>>> import numpy as np
>>> from numpy import linalg as LA
>>> np.set_printoptions(precision=1, suppress=True, linewidth=160, legacy="1.25")
>>> def tidy(a):
...     return np.round(a, 1) + 0
... 
>>> K = np.load("a.npy")
>>> tidy(K)
array([[ 0.7, -4.9,  0.2, -6. , -3.8, -3.8],
       [ 6.9,  1.6,  8.5, -6.4, -3. , -3.4],
       [-1.9, -2.5, -4.7, -0.4, -3.2,  0.3],
       [ 3.3, 12.5,  1.9,  8.3, -0.3,  7.3],
       [ 1.1,  1. ,  3.2, -2.2, -1.9, -0.8],
       [ 7.4,  9.7,  4.5,  2.6, -2. ,  3.9],
       [-2.8,  6.4, -2.7,  7.6, -0.4,  5.7],
       [-2.5,  2.3,  2.5,  2.6, -1.2, -1.5],
       [ 2.3,  3.5,  2.3,  0.9, -2.4, -0.1],
       [ 0.5, -3.9, -6. , -2.3, -4.6, -0.3],
       [-1.4, 10.2, -4.5, 11.1, -0.3,  9.1],
       [-3.8, -4.1, -2.1, -1.2, -2.8, -3.2],
       [-1.2,  5. ,  1.1,  4.5, -0.9,  1.9],
       [-2.5,  6.5,  2.9,  6. ,  0. ,  1.7],
       [ 1.9,  1.7, -3.6,  0.8, -3.1,  3.2],
       [-7.4,  5.6,  7. ,  6.1,  2.2, -0.7],
       [ 0.7,  6. , -2.2,  5. , -1.5,  5.3],
       [ 2. ,  4.5,  4. ,  0.3, -1.3,  1.2],
       [ 1.4,  1.3,  1.3, -1. , -2.4,  0. ],
       [-0.7,  0. , -4.1,  1.3, -3. ,  1.3],
       [-3.5, -3.4, -1.4, -1.5, -2.3, -2.1],
       [ 2.8, -1.9,  2.1, -3.8, -4.1, -4.5],
       [-2.2, -0.1, -6.2,  1.6, -2.3,  4.2],
       [-1.7, -2.1, -0.6, -1.5, -2.6, -1.9],
       [ 5.6,  9.8,  4.7,  4.6, -1.9,  2.2],
       [ 1.3,  4.3, 10. , -1.2, -0.4, -3. ],
       [ 3.8,  5. ,  0.4,  0.8, -2.1,  4.2]])
>>> # rank 5
>>> Xc = K - K.mean(axis=0)
>>> left, sv, VT = LA.svd(Xc, full_matrices=False)
>>> LA.matrix_rank(Xc)
4
>>> (np.sign(left[:, 0]) == np.sign(left[0, 0])).astype(int)
array([1, 1, 1, 0, 1, 0, 0, 1, 1, 1, 0, 1, 0, 0, 1, 0, 0, 0, 1, 1, 1, 1, 1, 1, 0, 1, 0])
>>> print(tidy((sv ** 2).sum() ** 2 / (sv ** 4).sum()))
2.4
>>> np.abs(VT[0]).argmax()
1
>>> tidy(VT[0] * np.sign(VT[0, np.abs(VT[0]).argmax()]))
array([0. , 0.7, 0.1, 0.6, 0.2, 0.4])
>>> left, sv, VT = LA.svd(K)
>>> V = VT[:(sv > 1e-8).sum()]
>>> rng = np.random.default_rng(73)
>>> vec = K[5] + 2 * K[22] + rng.integers(2) * np.eye(6)[1]
>>> tidy(vec)
array([ 3.1, 10.4, -7.8,  5.7, -6.6, 12.2])
>>> tidy(LA.norm(vec - V.T @ V @ vec))
0.6
>>> print(tidy(V.T @ V))
[[ 1.   0.1 -0.1 -0.1  0.  -0.1]
 [ 0.1  0.6  0.3  0.3 -0.1  0.2]
 [-0.1  0.3  0.8 -0.2  0.1 -0.2]
 [-0.1  0.3 -0.2  0.8  0.1 -0.2]
 [ 0.  -0.1  0.1  0.1  1.   0.1]
 [-0.1  0.2 -0.2 -0.2  0.1  0.9]]
>>> LA.matrix_rank(K, rtol=0.1)
5
>>> LA.cond(K) > 100
True
>>> cent = K[[21, 9]].astype(float)
>>> for _ in range(7):
...     lab = LA.norm(K[:, None] - cent, axis=-1).argmin(axis=1)
...     cent = np.array([K[lab == j].mean(axis=0) for j in range(2)])
... 
>>> lab
array([1, 0, 1, 0, 0, 0, 1, 0, 0, 1, 1, 1, 0, 0, 1, 0, 1, 0, 0, 1, 1, 0, 1, 1, 0, 0, 0])
>>> tidy(cent[1] - cent[0])
array([-2.8, -4.4, -6.9, -0.3, -1.1,  0.9])
>>> np.abs(cent[1] - cent[0]).argmax()
2
>>> np.bincount(lab)
array([15, 12])
>>> tidy(cent)
array([[ 1.6,  4.7,  3.8,  1.5, -1.4,  0.6],
       [-1.2,  0.3, -3.2,  1.2, -2.5,  1.5]])
>>> vec = np.array([0, 1, -3, 0, 0, -2])
>>> h = np.maximum(cent @ vec, 0)
>>> tidy(h)
array([0. , 6.8])
>>> tidy(cent * (h > 1e-9)[:, None])
array([[ 0. ,  0. ,  0. ,  0. ,  0. ,  0. ],
       [-1.2,  0.3, -3.2,  1.2, -2.5,  1.5]])
>>> tidy(np.tanh(cent @ vec))
array([-1.,  1.])
>>> tidy(np.maximum(cent @ (3 * vec), 0))
array([ 0. , 20.4])
>>> arr = np.loadtxt("data.csv", delimiter=",")
>>> arr
array([[ 0., -2.,  0., -1.,  0.,  0.],
       [ 2.,  0.,  1., -3., -1.,  4.],
       [ 0., -1.,  0., -2.,  2.,  0.],
       [ 1.,  3.,  2.,  0.,  3.,  2.],
       [ 0.,  1., -2., -3.,  0.,  0.],
       [ 0., -4.,  0., -2.,  0.,  0.]])
>>> # rows and columns are dependent
>>> r = LA.matrix_rank(arr)
>>> r
4
>>> N = LA.svd(arr)[2][r:].T
>>> [int(LA.matrix_rank(np.delete(arr, i, axis=0))) for i in range(6)]
[4, 4, 4, 4, 4, 4]
>>> tidy(arr @ N)
array([[0., 0.],
       [0., 0.],
       [0., 0.],
       [0., 0.],
       [0., 0.],
       [0., 0.]])
>>> def softmax(z):
...     e = np.exp(z - z.max(axis=-1, keepdims=True))
...     return e / e.sum(axis=-1, keepdims=True)
... 
>>> tidy(softmax(K[23] + 5))
array([0.1, 0.1, 0.4, 0.2, 0.1, 0.1])
>>> tidy(softmax(K).sum(axis=1))
array([1., 1., 1., 1., 1., 1., 1., 1., 1., 1., 1., 1., 1., 1., 1., 1., 1., 1., 1., 1., 1., 1., 1., 1., 1., 1., 1.])
>>> tidy(softmax(10 * K[23]))
array([0., 0., 1., 0., 0., 0.])
>>> scores = K @ K.T / np.sqrt(6)
>>> softmax(scores).round(6).argmax(axis=1)
array([ 0,  1,  9,  3,  1,  3, 10, 15,  5,  9, 10, 11, 10,  3, 10, 15, 10,  5,  1, 10, 11,  1, 10,  0,  3, 25,  3])
>>> tidy(softmax(scores)[23] @ K)
array([-0.3, -4.7, -0.5, -4.8, -3.6, -3.5])
>>> X = np.loadtxt("m.csv", delimiter=",")
>>> tidy(X)
array([[-0.6,  0. , -0.1,  0.6,  0.2,  0.2,  0.3,  0.2],
       [ 0. , -0.6,  0.2, -0.2,  0.1,  0. , -0.1,  0.7],
       [ 0.5, -0.3, -0.3,  0.2,  0.5, -0.2,  0.4, -0.2],
       [-0.2,  0. , -0.6, -0.2, -0.4, -0.5,  0.3,  0.3],
       [ 0.4,  0. , -0.5,  0.5, -0.3,  0.2, -0.5,  0.2],
       [ 0.1,  0.6,  0. ,  0. ,  0.5, -0.4, -0.3,  0.3],
       [-0.3, -0.1, -0.5, -0.4,  0.4,  0.4, -0.3, -0.2],
       [ 0.3,  0.4, -0.1, -0.3, -0.1,  0.6,  0.5,  0.3]])
>>> # keeps lengths
>>> u = np.array([3, -1, 1, 2, 0, 2, -2, -2])
>>> out = X + np.outer(u, np.eye(8)[4])
>>> LA.matrix_rank(out - X)
1
>>> tidy(LA.det(out) / LA.det(X)), tidy(1 + LA.solve(X, u)[4])
(1.8, 1.8)
>>> J = np.load("run3.npy")
>>> J
array([[ 6,  5,  4,  5,  5],
       [ 4, 26,  0,  4,  1],
       [ 4,  0, 26,  0,  1],
       [ 1,  5,  5, 21,  0],
       [ 4,  0,  1,  5, 19]])
>>> out = J + rng.integers(-2, 3, (5, 4)) @ rng.integers(-2, 3, (4, 5))
>>> out
array([[10,  1,  3,  7, 10],
       [ 1, 33,  4, -4, -3],
       [12, -5, 26,  2,  7],
       [-1,  6, -1, 19, -2],
       [ 0, -7, -2, 17, 22]])
>>> LA.matrix_rank(out - J, tol=1e-8)
4
>>> left, sv, VT = LA.svd(arr)
>>> tidy(sv)
array([6.4, 6.4, 3.6, 3.6, 0. , 0. ])
>>> np.argmax(sv[:-1] / (sv[1:] + 1e-6)) + 1
4
>>> out = left[:, :4] @ np.diag(sv[:4]) @ VT[:4]
>>> tidy(out)
array([[ 0., -2.,  0., -1.,  0.,  0.],
       [ 2.,  0.,  1., -3., -1.,  4.],
       [ 0., -1.,  0., -2.,  2.,  0.],
       [ 1.,  3.,  2.,  0.,  3.,  2.],
       [ 0.,  1., -2., -3.,  0.,  0.],
       [ 0., -4.,  0., -2.,  0.,  0.]])
>>> tidy(np.abs(arr - out).max())
0.0
>>> print(tidy(LA.norm(arr - out) / LA.norm(arr)))
0.0
>>> print(LA.matrix_rank(out))
4
>>> tidy(LA.norm(arr - out, 2)), tidy(sv[4])
(0.0, 0.0)
>>> out = np.array([[-1, -2, 0], [2, -1, 0], [2, 0, -2], [0, 2, 2], [1, 1, 2]])
>>> print(LA.matrix_rank(np.vstack([J, out.T])))
5
>>> J @ out
array([[ 17,  -2,  12],
       [ 49, -25,  10],
       [ 49,  -7, -50],
       [ 19,  35,  32],
       [ 17,  21,  46]])
>>> LA.matrix_rank(J @ out)
3
>>> print(np.vstack([J, out.T]).shape)
(8, 5)
>>> np.einsum("ij->j", J)
array([19, 36, 36, 35, 26])
>>> np.einsum("ik,kj->ij", J, out)
array([[ 17,  -2,  12],
       [ 49, -25,  10],
       [ 49,  -7, -50],
       [ 19,  35,  32],
       [ 17,  21,  46]])
>>> vec = np.array([4, 0, 0, -7, 8])
>>> target = J @ vec
>>> beta, lr = np.zeros(5), 1 / LA.norm(J, 2) ** 2
>>> for i in range(250):
...     beta -= lr * J.T @ (J @ beta - target)
...     if i % 50 == 0: print(i, round(LA.norm(J @ beta - target), 1))
... 
0 136.3
50 3.4
100 2.0
150 1.1
200 0.7
>>> tidy(beta)
array([ 3.9,  0. ,  0. , -7. ,  8. ])
>>> vec = np.array([-6, -1, -8, -1, 3])
>>> J @ (2 * vec)
array([-126, -102, -458, -144,   40])
>>> J @ vec
array([ -63,  -51, -229,  -72,   20])
>>> J @ np.ones(5)
array([25., 35., 31., 32., 29.])
>>> np.sign((J @ vec).round(6))
array([-1, -1, -1, -1,  1])
>>> (J @ vec).argmax()
4
>>> J * vec
array([[ -36,   -5,  -32,   -5,   15],
       [ -24,  -26,    0,   -4,    3],
       [ -24,    0, -208,    0,    3],
       [  -6,   -5,  -40,  -21,    0],
       [ -24,    0,   -8,   -5,   57]])
>>> print(np.einsum("ij,j->i", J, vec))
[ -63  -51 -229  -72   20]
>>> J @ np.eye(5)[0]
array([6., 4., 4., 1., 4.])
>>> W0 = np.loadtxt("dump.csv", delimiter=",")
>>> print(W0)
[[0.3 3.  1.  3.  4. ]
 [5.  2.3 2.  3.  4. ]
 [1.  1.  0.3 5.  3. ]
 [0.  2.  5.  1.3 1. ]
 [0.  3.  1.  3.  4.3]]
>>> vec = np.array([1, -1, 2, -1, 0])
>>> target = W0 @ vec
>>> print(target)
[-3.7  3.7 -4.4  6.7 -4. ]
>>> tidy(LA.solve(W0, target))
array([ 1., -1.,  2., -1.,  0.])
>>> tidy(LA.solve(W0, target + W0[:, 1]))
array([ 1.,  0.,  2., -1.,  0.])
>>> tidy(LA.solve(W0, W0[:, 3]))
array([0., 0., 0., 1., 0.])
>>> left, sv, VT = LA.svd(W0)
>>> np.argmax(sv[:-1] / (sv[1:] + 1e-6)) + 1
4
>>> out = left[:, :4] @ np.diag(sv[:4]) @ VT[:4]
>>> LA.matrix_rank(W0, rtol=0.05)
4
>>> tidy(LA.norm(W0 - out, 2)), tidy(sv[4])
(0.2, 0.2)
>>> LA.matrix_rank(out)
4
>>> tidy(out)
array([[0.3, 2.9, 1. , 3. , 4.1],
       [5. , 2.3, 2. , 3. , 4. ],
       [1. , 1. , 0.3, 5. , 3. ],
       [0. , 2. , 5. , 1.3, 1. ],
       [0. , 3.1, 1. , 3. , 4.2]])
>>> feats = np.load("sample18.npy")
>>> print(feats)
[[1.  0.2 0.  0.  0.  0.  0.  0. ]
 [0.2 1.  0.2 0.  0.  0.  0.  0. ]
 [0.  0.2 1.  0.2 0.  0.  0.  0. ]
 [0.  0.  0.2 1.  0.2 0.  0.  0. ]
 [0.  0.  0.  0.2 1.  0.2 0.  0. ]
 [0.  0.  0.  0.  0.2 1.  0.2 0. ]
 [0.  0.  0.  0.  0.  0.2 1.  0.2]
 [0.  0.  0.  0.  0.  0.  0.2 1. ]]
>>> # symmetric
>>> vec = np.ones(8)
>>> for _ in range(6):
...     vec = feats @ vec
...     vec /= LA.norm(vec)
...     print(round(vec @ feats @ vec, 1))
... 
1.4
1.4
1.4
1.4
1.4
1.4
>>> tidy(LA.eigvalsh(feats)[-1])
1.4
>>> tidy(vec)
array([0.2, 0.4, 0.4, 0.4, 0.4, 0.4, 0.4, 0.2])
>>> out = feats + rng.integers(-2, 3, (8, 5)) @ rng.integers(-2, 3, (5, 8))
>>> print(out)
[[ 7.  -5.8 -9.   0.  -5.   2.  -5.  10. ]
 [10.2 -4.  -2.8 -5.  -9.   5.  -4.   3. ]
 [12.  -1.8  0.  -6.8 -6.   5.  -7.   5. ]
 [ 2.   6.  -3.8 -1.   4.2  0.   2.   2. ]
 [ 1.   2.  -4.   0.2  5.   2.2 -2.   4. ]
 [-9.  -2.  -7.   8.   3.2 -3.   5.2  2. ]
 [ 8.  -4.   0.  -4.  -6.   3.2 -5.   4.2]
 [ 4.  -5.  -9.   1.  -3.   2.  -3.8 10. ]]
>>> print(np.abs(out - feats).sum(axis=1))
[43. 44. 45. 22. 19. 40. 35. 37.]
>>> tidy(LA.norm(out, axis=0))
array([21.5, 11.7, 15.8, 12.4, 15.5,  9.1, 12.8, 16.6])
>>> tidy(LA.norm(out, 2))
34.5
>>> print(tidy(LA.norm(out[4], 1)), tidy(LA.norm(out[4], np.inf)))
20.4 5.0
>>> print(tidy(LA.norm(out, 1)), tidy(LA.norm(out, np.inf)))
53.2 43.8
>>> LA.norm(out, axis=1).argmax()
2
>>> m1 = np.load("out13.npy")
>>> print(m1)
[[ 31.5  10.5 -11.3]
 [ 32.2   9.3 -12.2]
 [ 29.6  10.2  -9.6]
 [ 30.    9.9  -8.5]
 [ 28.4  11.3  -9.4]
 [ 29.    9.8 -10.7]
 [ 29.8   9.6 -11.2]
 [ 29.9  11.   -9.7]
 [ 27.7   9.7 -10.7]
 [ 31.5   8.9  -9.2]
 [ 30.   10.1  -8.4]
 [ 30.   11.4  -9.5]
 [ 31.1   9.5 -10.4]
 [ 31.4   8.7 -10.1]
 [ 28.9  11.1  -8.3]
 [ 30.7  10.6  -9.5]
 [ 30.1  10.8 -10.2]
 [ 30.6  10.5 -11.4]
 [ 30.2  10.7 -11.3]
 [ 30.5   8.9  -7.3]
 [ 30.   10.3  -9.8]
 [ 31.2  11.8  -9.7]
 [ 30.1   8.6 -11. ]
 [ 29.2  10.6 -10. ]
 [ 30.5   9.8 -10.4]
 [ 29.6  11.   -8.9]
 [ 28.9   9.8  -9.6]
 [ 30.3  11.8  -8.9]
 [ 29.5  10.2 -10.8]
 [ 30.5   9.5  -9.3]
 [ 31.2  10.2 -11.6]
 [ 30.1  10.2 -10.3]
 [ 28.   11.5 -10. ]
 [ 29.9  10.7 -10.2]]
>>> Q, r_ = LA.qr(m1)
>>> tidy(Q)
array([[-0.2,  0. ,  0.1],
       [-0.2, -0.3,  0.3],
       [-0.2,  0. ,  0. ],
       [-0.2, -0.1, -0.2],
       [-0.2,  0.3,  0. ],
       [-0.2,  0. ,  0.2],
       [-0.2, -0.1,  0.2],
       [-0.2,  0.1,  0. ],
       [-0.2,  0. ,  0.3],
       [-0.2, -0.3, -0.2],
       [-0.2,  0. , -0.3],
       [-0.2,  0.2, -0.1],
       [-0.2, -0.2,  0. ],
       [-0.2, -0.3, -0.1],
       [-0.2,  0.2, -0.2],
       [-0.2,  0. , -0.1],
       [-0.2,  0.1,  0. ],
       [-0.2,  0. ,  0.2],
       [-0.2,  0.1,  0.2],
       [-0.2, -0.3, -0.5],
       [-0.2,  0. ,  0. ],
       [-0.2,  0.2, -0.1],
       [-0.2, -0.3,  0.2],
       [-0.2,  0.1,  0.1],
       [-0.2, -0.1,  0. ],
       [-0.2,  0.2, -0.2],
       [-0.2,  0. ,  0. ],
       [-0.2,  0.3, -0.2],
       [-0.2,  0. ,  0.2],
       [-0.2, -0.2, -0.1],
       [-0.2, -0.1,  0.2],
       [-0.2,  0. ,  0.1],
       [-0.2,  0.3,  0.1],
       [-0.2,  0.1,  0. ]])
>>> tidy(np.trace(Q @ Q.T))
3.0
>>> Q.shape, r_.shape
((34, 3), (3, 3))
>>> tidy(abs(r_[0, 0])), tidy(LA.norm(m1[:, 0]))
(175.4, 175.4)
